$ ipython --no-banner

In [1]: import numpy as np

In [2]: from numpy import linalg as LA

In [3]: np.set_printoptions(precision=1, suppress=True, linewidth=200, legacy="1.25")

In [4]: tidy = lambda a: np.round(a, 1) + 0

In [5]: sv = 20 * 0.9 ** np.arange(9)

In [6]: Q, _ = LA.qr(np.array([[-0.2, 1.6, 1.0, 1.0, 0.5, 0.5, -2.4, 1.2, -0.5],
   ...:     [1.0, 0.6, 0.0, 0.9, 0.4, -0.1, -1.8, -0.2, -1.1],
   ...:     [-2.5, 0.3, 0.8, -2.2, 0.3, 0.8, 0.7, 1.5, -1.2],
   ...:     [-1.1, 0.4, -0.3, -0.7, 1.3, 1.2, -1.2, -0.2, 0.6],
   ...:     [-1.5, -0.7, 1.6, -1.2, 0.5, -1.6, 0.5, -0.3, -0.6],
   ...:     [-0.1, -0.2, 1.1, 0.4, -1.0, 0.7, 0.2, -0.5, -3.1],
   ...:     [-1.0, 0.7, -0.4, 0.3, -0.7, -0.7, 1.2, -0.3, -1.8],
   ...:     [-0.4, -0.4, -0.6, -0.4, 1.4, -0.2, 0.5, 0.1, 0.7],
   ...:     [2.0, 1.1, 0.4, -0.2, 0.1, 1.3, -1.3, 0.3, 1.8]]))

In [7]: rng = np.random.default_rng(178)

In [8]: X = rng.normal(size=(15, 9)) * sv @ Q

In [9]: tidy(X)
Out[9]: 
array([[ -9.8,   3.8,  -1.6,   4.8, -13.6,   9.5,  17.9,  -2.7,  16.4],
       [-19.3,  35.7,  -6. ,  -3.7, -24.1,   7.8, -21.5,  -6.2,   5.6],
       [-25.1, -27.9,  -7. ,   3.5,   1.5,  -0.1,  -9.5, -36.2, -20.4],
       [-10.9,  16.7,  10.7, -13. , -13.7,   6.3, -17.2, -23.1, -24.2],
       [ -7.8, -31.5,  -0.1,   8.9,  19.6, -24. ,   6.8,   9.1,  -4.1],
       [  1.3,   3. ,   4.6,  13.4,   8.9,  18.1, -11.6,   2.4,  11.6],
       [ 11.4, -17.4,  -0.3, -11. ,  -8.9, -11.5,  10.1,  19.5,  10. ],
       [ 14.5, -10. ,  -1.6,  15.5,  35.9,  -0.9,   9.5,   0.5,   6.4],
       [-11.8, -19.2,  -5. ,   2.1,  -8. ,  -0.5,  13.3,  16.2, -28.6],
       [-21.9,   1.5,   5.6,  -4.7,  15.6,   4.9,   0. ,  14.6, -12. ],
       [  0.4,  17. ,   4.4,   2. ,   4. ,   3.8,  14.5,  -5.2, -26. ],
       [  7.9,   3.7, -13.1, -11.5,  -7.6, -16.8, -10.4,  23.3,  17.6],
       [  2.7, -10.2,   9.1,   9.9,  17.7,  12.3,   8.8, -10.2,  17.8],
       [ 14.9,   3.2,  -7. ,  23.1, -11.3,  20.9,   1.9,  -8.3,  -0.3],
       [  1.3, -28.1,   0.9,   5.9, -12.6,   4.7,  -3.8,   0.4,  -8.7]])

In [10]: Q, r_ = LA.qr(X)

In [11]: tidy(np.abs(np.diag(r_)))
Out[11]: array([50.3, 73. , 24.4, 37.8, 49. , 23.2, 39.1, 46.7, 51.3])

In [12]: tidy(Q @ r_)
Out[12]: 
array([[ -9.8,   3.8,  -1.6,   4.8, -13.6,   9.5,  17.9,  -2.7,  16.4],
       [-19.3,  35.7,  -6. ,  -3.7, -24.1,   7.8, -21.5,  -6.2,   5.6],
       [-25.1, -27.9,  -7. ,   3.5,   1.5,  -0.1,  -9.5, -36.2, -20.4],
       [-10.9,  16.7,  10.7, -13. , -13.7,   6.3, -17.2, -23.1, -24.2],
       [ -7.8, -31.5,  -0.1,   8.9,  19.6, -24. ,   6.8,   9.1,  -4.1],
       [  1.3,   3. ,   4.6,  13.4,   8.9,  18.1, -11.6,   2.4,  11.6],
       [ 11.4, -17.4,  -0.3, -11. ,  -8.9, -11.5,  10.1,  19.5,  10. ],
       [ 14.5, -10. ,  -1.6,  15.5,  35.9,  -0.9,   9.5,   0.5,   6.4],
       [-11.8, -19.2,  -5. ,   2.1,  -8. ,  -0.5,  13.3,  16.2, -28.6],
       [-21.9,   1.5,   5.6,  -4.7,  15.6,   4.9,   0. ,  14.6, -12. ],
       [  0.4,  17. ,   4.4,   2. ,   4. ,   3.8,  14.5,  -5.2, -26. ],
       [  7.9,   3.7, -13.1, -11.5,  -7.6, -16.8, -10.4,  23.3,  17.6],
       [  2.7, -10.2,   9.1,   9.9,  17.7,  12.3,   8.8, -10.2,  17.8],
       [ 14.9,   3.2,  -7. ,  23.1, -11.3,  20.9,   1.9,  -8.3,  -0.3],
       [  1.3, -28.1,   0.9,   5.9, -12.6,   4.7,  -3.8,   0.4,  -8.7]])

In [13]: Q.shape, r_.shape
Out[13]: ((15, 9), (9, 9))

In [14]: tidy(abs(r_[0, 0])), tidy(LA.norm(X[:, 0]))
Out[14]: (50.3, 50.3)

In [15]: tidy(np.trace(Q @ Q.T))
Out[15]: 9.0
